% python3 -q
>>> import numpy as np
>>> np.set_printoptions(suppress=True, linewidth=140)
>>> def rd(a):
...     return np.round(a, 3) + 0
... 
>>> J = np.load("run1.npy")
>>> print(J)
[[ 3  9 -3  1  3 -1]
 [-3  0  6 -1  0  2]
 [ 3  6  6  1  2  2]
 [ 0  0  0  2  6 -2]
 [ 0  0  0 -2  0  4]
 [ 0  0  0  2  4  4]]
>>> W1 = np.array([[5, 4, 9, 0, 5, 9],
...     [-9, 6, -5, -4, -1, -4],
...     [4, 9, 2, -7, -7, -5],
...     [4, 2, 7, -8, 4, -7],
...     [5, 4, 5, 5, -8, -4],
...     [-6, -2, 9, -5, 5, -3]])
>>> c = np.array([5, 2, 2, 4, 5, 1])
>>> hid = np.maximum(J @ W1 + c, 0)
>>> print(rd((hid > 0).mean(axis=0)))
[0.333 0.833 0.667 0.333 0.5   0.167]
>>> Z = np.array([[1, 0, -2],
...     [2, 0, 1],
...     [2, -1, 2],
...     [0, -1, 1],
...     [-1, 1, 2],
...     [-1, -1, 0]])
>>> print(W1 @ Z)
[[ 17 -13  22]
 [ -2  12   8]
 [ 38   3 -16]
 [ 25  12   8]
 [ 35 -14  -7]
 [  6   4  33]]
>>> ang = np.radians(180)
>>> R = np.eye(6)
>>> R[5, 5] = R[1, 1] = np.cos(ang)
>>> R[5, 1], R[1, 5] = -np.sin(ang), np.sin(ang)
>>> print(rd(R))
[[ 1.  0.  0.  0.  0.  0.]
 [ 0. -1.  0.  0.  0.  0.]
 [ 0.  0.  1.  0.  0.  0.]
 [ 0.  0.  0.  1.  0.  0.]
 [ 0.  0.  0.  0.  1.  0.]
 [ 0.  0.  0.  0.  0. -1.]]
>>> out = J @ R.T
>>> print(np.allclose(J @ J.T, out @ out.T))
True
>>> print(rd(np.linalg.svd(J, compute_uv=False)), rd(np.linalg.svd(out, compute_uv=False)))
[12.663  9.855  7.164  5.575  2.768  1.566] [12.663  9.855  7.164  5.575  2.768  1.566]
>>> print(rd(np.linalg.det(R)), np.trace(R))
1.0 2.0
>>> print(np.abs(out - J).max(axis=0))
[ 0. 18.  0.  0.  0.  8.]
>>> assert J == J.T
Traceback (most recent call last):
  File "<python-input-21>", line 1, in <module>
    assert J == J.T
           ^^^^^^^^
ValueError: The truth value of an array with more than one element is ambiguous. Use a.any() or a.all()
>>> print(np.linalg.matrix_power(J, 3))
[[-27 -81 297 -19 -57 209]
 [135 351 297  95 247 209]
 [ 27 459 729  19 323 513]
 [  0   0   0  -8 -24  88]
 [  0   0   0  40 104  88]
 [  0   0   0   8 136 216]]
>>> print(np.allclose(J, J.T))
False
>>> print((J - J.T) / 2)
[[ 0.   6.  -3.   0.5  1.5 -0.5]
 [-6.   0.   0.  -0.5  0.   1. ]
 [ 3.   0.   0.   0.5  1.   1. ]
 [-0.5  0.5 -0.5  0.   4.  -2. ]
 [-1.5  0.  -1.  -4.   0.   0. ]
 [ 0.5 -1.  -1.   2.   0.   0. ]]
>>> data = np.loadtxt("x.csv", delimiter=",")
>>> print(data)
[[-1.875  0.469  4.472]
 [-6.911  6.279 -2.909]
 [ 4.904 -6.567  1.106]
 [-6.397  1.155 -5.118]
 [-1.897 -1.141  5.4  ]
 [ 3.005 -4.171 -4.027]
 [-4.417 -0.849  3.052]
 [-5.464 -3.084  0.639]
 [ 1.714  1.675 -0.439]
 [-3.007 10.646  1.393]
 [-2.295  2.847  4.154]
 [-0.258  5.641 10.819]
 [ 7.71   0.349 -1.081]
 [-1.353 -1.508  1.394]
 [ 8.18   1.73  -1.647]
 [ 4.175  3.09  -6.405]
 [ 2.497 -3.541 -0.438]
 [ 1.499 -1.999  8.426]
 [-5.28  -4.599  1.112]
 [-1.125 -0.666 -3.349]]
>>> W1 = np.array([[-1, -2, -1, -2, -1], [1, -1, -1, 0, -2], [-1, 1, 1, 1, -2]])
>>> c = np.array([0, 2, -2, 2, -2])
>>> hid = np.maximum(data @ W1 + c, 0)
>>> print((hid > 0).astype(int))
[[0 1 1 1 0]
 [1 1 0 1 0]
 [0 0 1 0 1]
 [1 1 0 1 1]
 [0 1 1 1 0]
 [0 0 0 0 1]
 [1 1 1 1 0]
 [1 1 1 1 1]
 [1 0 0 0 0]
 [1 0 0 1 0]
 [1 1 1 1 0]
 [0 1 1 1 0]
 [0 0 0 0 0]
 [0 1 1 1 0]
 [0 0 0 0 0]
 [1 0 0 0 1]
 [0 1 0 0 1]
 [0 1 1 1 0]
 [0 1 1 1 1]
 [1 1 0 1 1]]
>>> print(np.linalg.matrix_rank(hid))
5
>>> Z = np.array([[-3, 5, -8], [8, 1, 4], [6, -1, -7], [5, -9, -7], [-4, -2, 0]])
>>> print((hid @ Z).round(6).argmax(axis=1))
[0 0 2 0 0 2 0 0 1 0 0 0 0 0 0 1 2 0 0 1]
>>> cov = np.cov(data, rowvar=False)
>>> print(rd(np.polyfit(data[:, 1], data[:, 2], 1)))
[0.049 0.814]
>>> print(rd(data.std(axis=0)))
[4.339 4.003 4.267]
>>> print(np.argsort(-data.std(axis=0).round(6), kind="stable"))
[0 2 1]
>>> print(cov.shape)
(3, 3)
>>> print(rd(np.median(data, axis=0)))
[-1.239 -0.159  0.872]
>>> print(np.argwhere(np.triu(np.abs(np.corrcoef(data.T)) > 0.8, 1)))
[]
>>> proj = data @ np.linalg.solve(data.T @ data, data.T)
>>> print(rd(proj @ data[:, 0]))
[-1.875 -6.911  4.904 -6.397 -1.897  3.005 -4.417 -5.464  1.714 -3.007 -2.295 -0.258  7.71  -1.353  8.18   4.175  2.497  1.499 -5.28
 -1.125]
>>> print(np.linalg.matrix_rank(np.eye(20) - proj))
17
>>> arr = np.loadtxt("test9.csv", delimiter=",")
>>> print(arr)
[[2. 2. 0. 0.]
 [1. 3. 0. 0.]
 [0. 0. 2. 2.]
 [0. 0. 1. 3.]]
>>> out = arr / np.sqrt((arr ** 2).mean(axis=1, keepdims=True))
>>> print(rd(out[2]))
[0.    0.    1.414 1.414]
>>> print(rd(np.linalg.norm(out, axis=1)))
[2. 2. 2. 2.]
>>> q = arr.astype(float).copy()
>>> for j in range(4):
...     q[:, j] -= q[:, :j] @ (q[:, :j].T @ q[:, j])
...     q[:, j] /= np.linalg.norm(q[:, j])
... 
>>> print(rd(q))
[[ 0.894 -0.447  0.     0.   ]
 [ 0.447  0.894  0.     0.   ]
 [ 0.     0.     0.894 -0.447]
 [ 0.     0.     0.447  0.894]]
>>> print(rd(q.T @ arr))
[[2.236 3.13  0.    0.   ]
 [0.    1.789 0.    0.   ]
 [0.    0.    2.236 3.13 ]
 [0.    0.    0.    1.789]]
>>> evals, V = np.linalg.eig(arr)
>>> print(rd(np.sort(np.linalg.eigvals(arr.T))))
[1. 1. 4. 4.]
>>> print(arr @ V[:, 0] - evals[0] * V[:, 0])
[0. 0. 0. 0.]
>>> print(evals)
[1. 4. 1. 4.]
>>> print(rd(np.sort(np.linalg.eigvals(np.linalg.inv(arr)))))
[0.25 0.25 1.   1.  ]
>>> print(np.prod(evals))
16.0
>>> print(arr @ arr)
[[ 6. 10.  0.  0.]
 [ 5. 11.  0.  0.]
 [ 0.  0.  6. 10.]
 [ 0.  0.  5. 11.]]
>>> print(np.flatnonzero(np.linalg.matrix_power((arr != 0) + (arr.T != 0) + np.eye(4), 4)[0]))
[0 1]
>>> q, R = np.linalg.qr(arr)
>>> print(rd(R))
[[-2.236 -3.13   0.     0.   ]
 [ 0.     1.789  0.     0.   ]
 [ 0.     0.    -2.236 -3.13 ]
 [ 0.     0.     0.     1.789]]
>>> print(np.allclose(R.T @ R, arr.T @ arr))
True
>>> print(rd(q))
[[-0.894 -0.447  0.     0.   ]
 [-0.447  0.894  0.     0.   ]
 [ 0.     0.    -0.894 -0.447]
 [ 0.     0.    -0.447  0.894]]
>>> print(rd(q.T @ q))
[[1. 0. 0. 0.]
 [0. 1. 0. 0.]
 [0. 0. 1. 0.]
 [0. 0. 0. 1.]]
>>> print(rd(np.abs(np.diag(R))))
[2.236 1.789 2.236 1.789]
>>> print(rd(np.trace(q @ q.T)))
4.0
>>> print(rd(abs(R[0, 0])), rd(np.linalg.norm(arr[:, 0])))
2.236 2.236
>>> print(q.shape, R.shape)
(4, 4) (4, 4)
>>> F = np.loadtxt("m.csv", delimiter=",")
>>> print(F)
[[ 1.997  1.015  1.013  2.009]
 [-0.013  0.003 -0.002  0.002]]
>>> Uu, sigma, Vt = np.linalg.svd(F)
>>> print(np.argmax(sigma[:-1] / (sigma[1:] + 1e-6)) + 1)
1
>>> out = Uu[:, :1] @ np.diag(sigma[:1]) @ Vt[:1]
>>> print(rd(np.abs(F - out).max()))
0.009
>>> print(np.linalg.matrix_rank(out))
1
>>> feats = np.load("out16.npy")
>>> print(feats)
[[ 1 -1  1 -1  1 -1  1 -1]
 [ 1 -1  1 -1 -1  1 -1  1]
 [ 1 -1 -1  1 -1  1  1 -1]]
>>> out = feats[0, 0] * feats[1:] - np.outer(feats[1:, 0], feats[0])
>>> print(out)
[[ 0  0  0  0 -2  2 -2  2]
 [ 0  0 -2  2 -2  2  0  0]]
>>> print(feats[:, 0] / feats[0, 0])
[1. 1. 1.]
>>> print(np.flatnonzero(~out.round(6).any(axis=1)))
[]
>>> print(np.linalg.matrix_rank(out), np.linalg.matrix_rank(feats))
2 3
>>> Z = data[[8, 5]].astype(float)
>>> for _ in range(6):
...     lab = np.linalg.norm(data[:, None] - Z, axis=-1).argmin(axis=1)
...     Z = np.array([data[lab == j].mean(axis=0) for j in range(2)])
... 
>>> print(lab)
[0 0 1 0 0 1 0 0 1 0 0 0 1 0 1 1 1 0 0 1]
>>> print(np.bincount(lab))
[12  8]
>>> print(rd(Z[1] - Z[0]))
[ 7.02  -2.167 -4.771]
>>> print(rd(Z))
[[-3.138  1.155  2.736]
 [ 3.883 -1.013 -2.035]]
>>> u = np.array([3, 3, 1])
>>> print(rd(np.cross(Z[1, :3], Z[0, :3])))
[-0.421 -4.238  1.306]
>>> print(rd(np.convolve(Z[1], u)))
[11.648  8.61  -5.26  -7.118 -2.035]
>>> print(rd(np.polyval(u, Z[1])))
[57.869  1.038  7.319]
>>> Uu, sigma, Vt = np.linalg.svd(feats, full_matrices=False)
>>> print((sigma > 1e-8).sum())
3
>>> print(rd(np.sqrt((sigma ** 2).sum())), rd(np.linalg.norm(feats)))
4.899 4.899
>>> print(rd(np.cumsum(sigma ** 2) / np.sum(sigma ** 2)))
[0.333 0.667 1.   ]
>>> print(rd(Vt @ Vt.T))
[[1. 0. 0.]
 [0. 1. 0.]
 [0. 0. 1.]]
